In [1]: import numpy as np

In [2]: from numpy import linalg as LA

In [3]: np.set_printoptions(precision=3, suppress=True, linewidth=140, floatmode="fixed")

In [4]: M = np.loadtxt("case18.csv", delimiter=",")

In [5]: M
Out[5]: 
array([[ 0.982, -0.090, -0.054, -0.054,  0.054,  0.126, -0.054],
       [-0.090,  0.550, -0.270, -0.270,  0.270,  0.631, -0.270],
       [-0.054, -0.270,  0.838, -0.162,  0.162,  0.378, -0.162],
       [-0.054, -0.270, -0.162,  0.838,  0.162,  0.378, -0.162],
       [ 0.054,  0.270,  0.162,  0.162,  0.838, -0.378,  0.162],
       [ 0.126,  0.631,  0.378,  0.378, -0.378,  0.117,  0.378],
       [-0.054, -0.270, -0.162, -0.162,  0.162,  0.378,  0.838]])

In [6]: vec = np.array([5, 1, 1, 1, 4, 5, 2])

In [7]: a = np.maximum(M @ vec, 0)

In [8]: M * (a > 1e-9)[:, None]
Out[8]: 
array([[ 0.982, -0.090, -0.054, -0.054,  0.054,  0.126, -0.054],
       [-0.090,  0.550, -0.270, -0.270,  0.270,  0.631, -0.270],
       [-0.054, -0.270,  0.838, -0.162,  0.162,  0.378, -0.162],
       [-0.054, -0.270, -0.162,  0.838,  0.162,  0.378, -0.162],
       [ 0.054,  0.270,  0.162,  0.162,  0.838, -0.378,  0.162],
       [ 0.126,  0.631,  0.378,  0.378, -0.378,  0.117,  0.378],
       [-0.054, -0.270, -0.162, -0.162,  0.162,  0.378,  0.838]])

In [9]: np.maximum(M @ vec, 0) - np.maximum(-M @ vec, 0)
Out[9]: array([5.450, 3.252, 2.351, 2.351, 2.649, 1.847, 3.351])

In [10]: np.all(LA.eigvalsh(M) > 0)
Out[10]: np.False_

In [11]: np.round(LA.eigvalsh(M).min(), 3)
Out[11]: np.float64(-1.0)

In [12]: vec = np.array([-7, -9, 1, -8, 8, 9, 6])

In [13]: np.abs(LA.eigvals(M))
Out[13]: array([1.000, 1.000, 1.000, 1.000, 1.000, 1.000, 1.000])

In [14]: LA.inv(M)
Out[14]: 
array([[ 0.982, -0.090, -0.054, -0.054,  0.054,  0.126, -0.054],
       [-0.090,  0.550, -0.270, -0.270,  0.270,  0.631, -0.270],
       [-0.054, -0.270,  0.838, -0.162,  0.162,  0.378, -0.162],
       [-0.054, -0.270, -0.162,  0.838,  0.162,  0.378, -0.162],
       [ 0.054,  0.270,  0.162,  0.162,  0.838, -0.378,  0.162],
       [ 0.126,  0.631,  0.378,  0.378, -0.378,  0.117,  0.378],
       [-0.054, -0.270, -0.162, -0.162,  0.162,  0.378,  0.838]])

In [15]: np.sort(np.abs(np.degrees(np.angle(LA.eigvals(M)))))
Out[15]: array([  0.000,   0.000,   0.000,   0.000,   0.000,   0.000, 180.000])

In [16]: rng = np.random.default_rng(140737)

In [17]: out = M + rng.integers(-2, 3, (7, 1)) @ rng.integers(-2, 3, (1, 7))

In [18]: out
Out[18]: 
array([[ 0.982,  1.910,  1.946, -2.054,  2.054,  0.126, -0.054],
       [-0.090, -0.450, -1.270,  0.730, -0.730,  0.631, -0.270],
       [-0.054, -0.270,  0.838, -0.162,  0.162,  0.378, -0.162],
       [-0.054, -2.270, -2.162,  2.838, -1.838,  0.378, -0.162],
       [ 0.054,  0.270,  0.162,  0.162,  0.838, -0.378,  0.162],
       [ 0.126, -1.369, -1.622,  2.378, -2.378,  0.117,  0.378],
       [-0.054, -0.270, -0.162, -0.162,  0.162,  0.378,  0.838]])

In [19]: np.abs(out - M).sum(axis=1)
Out[19]: array([8.000, 4.000, 0.000, 8.000, 0.000, 8.000, 0.000])

In [20]: LA.matrix_rank(out - M, tol=1e-8)
Out[20]: np.int64(1)

In [21]: np.round(LA.svd(out - M, compute_uv=False), 3) + 0
Out[21]: array([7.211, 0.000, 0.000, 0.000, 0.000, 0.000, 0.000])

In [22]: mat = np.minimum.outer(np.arange(1, 12), np.arange(1, 12)) * 2

In [23]: mat
Out[23]: 
array([[ 2,  2,  2,  2,  2,  2,  2,  2,  2,  2,  2],
       [ 2,  4,  4,  4,  4,  4,  4,  4,  4,  4,  4],
       [ 2,  4,  6,  6,  6,  6,  6,  6,  6,  6,  6],
       [ 2,  4,  6,  8,  8,  8,  8,  8,  8,  8,  8],
       [ 2,  4,  6,  8, 10, 10, 10, 10, 10, 10, 10],
       [ 2,  4,  6,  8, 10, 12, 12, 12, 12, 12, 12],
       [ 2,  4,  6,  8, 10, 12, 14, 14, 14, 14, 14],
       [ 2,  4,  6,  8, 10, 12, 14, 16, 16, 16, 16],
       [ 2,  4,  6,  8, 10, 12, 14, 16, 18, 18, 18],
       [ 2,  4,  6,  8, 10, 12, 14, 16, 18, 20, 20],
       [ 2,  4,  6,  8, 10, 12, 14, 16, 18, 20, 22]])

In [24]: # symmetric, so the eigenvalues are real

In [25]: lab = rng.permutation(11)

In [26]: out = mat[:, lab] * rng.choice([-1, 1], 11)

In [27]: out
Out[27]: 
array([[  2,  -2,  -2,  -2,  -2,   2,  -2,   2,  -2,   2,  -2],
       [  4,  -4,  -4,  -4,  -4,   4,  -4,   4,  -4,   4,  -2],
       [  4,  -6,  -6,  -6,  -6,   6,  -6,   6,  -6,   6,  -2],
       [  4,  -8,  -8,  -8,  -8,   8,  -8,   8,  -8,   6,  -2],
       [  4, -10,  -8, -10, -10,  10, -10,  10, -10,   6,  -2],
       [  4, -12,  -8, -12, -12,  12, -12,  12, -10,   6,  -2],
       [  4, -12,  -8, -14, -14,  14, -14,  14, -10,   6,  -2],
       [  4, -12,  -8, -14, -16,  16, -16,  16, -10,   6,  -2],
       [  4, -12,  -8, -14, -18,  18, -18,  16, -10,   6,  -2],
       [  4, -12,  -8, -14, -20,  18, -20,  16, -10,   6,  -2],
       [  4, -12,  -8, -14, -22,  18, -20,  16, -10,   6,  -2]])

In [28]: U, _, Vh = LA.svd(mat.T @ out)

In [29]: np.round(LA.lstsq(mat, out)[0], 3) + 0
Out[29]: 
array([[ 0.000,  0.000,  0.000,  0.000,  0.000,  0.000,  0.000,  0.000,  0.000,  0.000, -1.000],
       [ 1.000,  0.000,  0.000,  0.000,  0.000,  0.000,  0.000,  0.000,  0.000,  0.000,  0.000],
       [ 0.000,  0.000,  0.000,  0.000,  0.000,  0.000,  0.000,  0.000,  0.000,  1.000,  0.000],
       [ 0.000,  0.000, -1.000,  0.000,  0.000,  0.000,  0.000,  0.000,  0.000,  0.000,  0.000],
       [ 0.000,  0.000,  0.000,  0.000,  0.000,  0.000,  0.000,  0.000, -1.000,  0.000,  0.000],
       [ 0.000, -1.000,  0.000,  0.000,  0.000,  0.000,  0.000,  0.000,  0.000,  0.000,  0.000],
       [ 0.000,  0.000,  0.000, -1.000,  0.000,  0.000,  0.000,  0.000,  0.000,  0.000,  0.000],
       [ 0.000,  0.000,  0.000,  0.000,  0.000,  0.000,  0.000,  1.000,  0.000,  0.000,  0.000],
       [ 0.000,  0.000,  0.000,  0.000,  0.000,  1.000,  0.000,  0.000,  0.000,  0.000,  0.000],
       [ 0.000,  0.000,  0.000,  0.000,  0.000,  0.000, -1.000,  0.000,  0.000,  0.000,  0.000],
       [ 0.000,  0.000,  0.000,  0.000, -1.000,  0.000,  0.000,  0.000,  0.000,  0.000,  0.000]])
